>>> import numpy as np
>>> import numpy.linalg as la
>>> np.set_printoptions(suppress=True, linewidth=140)
>>> rd = lambda a: np.round(a, 2) + 0
>>> mat = np.load("block0.npy")
>>> print(mat)
[[0 0 0 2 7 9]
 [0 0 0 8 0 6]
 [0 0 0 0 8 1]
 [0 0 0 2 7 9]
 [0 0 0 8 0 6]
 [0 0 0 0 8 1]]
>>> print(rd(la.norm(mat, 2) / la.norm(mat)))
0.84
>>> W0 = np.loadtxt("mat.csv", delimiter=",")
>>> print(W0)
[[-3.  0. -1.  4.  4. -4.  0.]
 [ 5. -4. -3.  3.  2.  0.  0.]
 [-5.  1.  2.  1. -4. -2.  0.]
 [ 2. -3.  4. -4.  3. -3.  0.]
 [-4. -1. -5. -2.  5. -4.  0.]
 [-3.  2. -3. -1. -1. -5.  0.]
 [ 0.  0.  0.  0.  0.  0.  2.]]
>>> u = np.array([-3, -1, 2, -5, 4, 3, 5])
>>> M2 = W0 + np.outer(u, np.eye(7)[4])
>>> print(rd(la.det(M2) / la.det(W0)), rd(1 + la.solve(W0, u)[4]))
0.38 0.38
>>> print(la.matrix_rank(M2 - W0))
1
>>> print(la.matrix_rank(la.inv(M2) - la.inv(W0), tol=1e-8))
1
>>> F = np.load("x.npy")
>>> print(F)
[[ 1  1  1  1 -1 -1 -1 -1]
 [ 1  1  1  1  1  1  1  1]
 [ 1  1 -1 -1  1  1 -1 -1]
 [ 1  1 -1 -1 -1 -1  1  1]
 [ 1 -1 -1  1  1 -1 -1  1]
 [ 1 -1  1 -1 -1  1 -1  1]
 [ 1 -1  1 -1  1 -1  1 -1]]
>>> M2 = np.array([[2, 2], [3, 3], [1, 2], [2, 3], [2, 0], [3, 1], [2, 3], [2, 3]])
>>> print(np.einsum("ij->j", F))
[ 7  1  1 -1  1 -1 -1  1]
>>> M2 @ F
Traceback (most recent call last):
  File "<python-input-18>", line 1, in <module>
    M2 @ F
    ~~~^~~
ValueError: matmul: Input operand 1 has a mismatch in its core dimension 0, with gufunc signature (n?,k),(k,m?)->(n?,m?) (size 7 is different from 2)
>>> print(np.einsum("ik,kj->ij", F, M2))
[[-1  3]
 [17 17]
 [ 3 -5]
 [ 1  5]
 [-1 -1]
 [-1 -1]
 [-3 -3]]
>>> print(np.vstack([F, M2.T]).shape)
(9, 8)
>>> print(la.matrix_rank(np.vstack([F, M2.T])))
8
>>> print(np.einsum("ik,kj->ji", F, M2))
[[-1 17  3  1 -1 -1 -3]
 [ 3 17 -5  5 -1 -1 -3]]
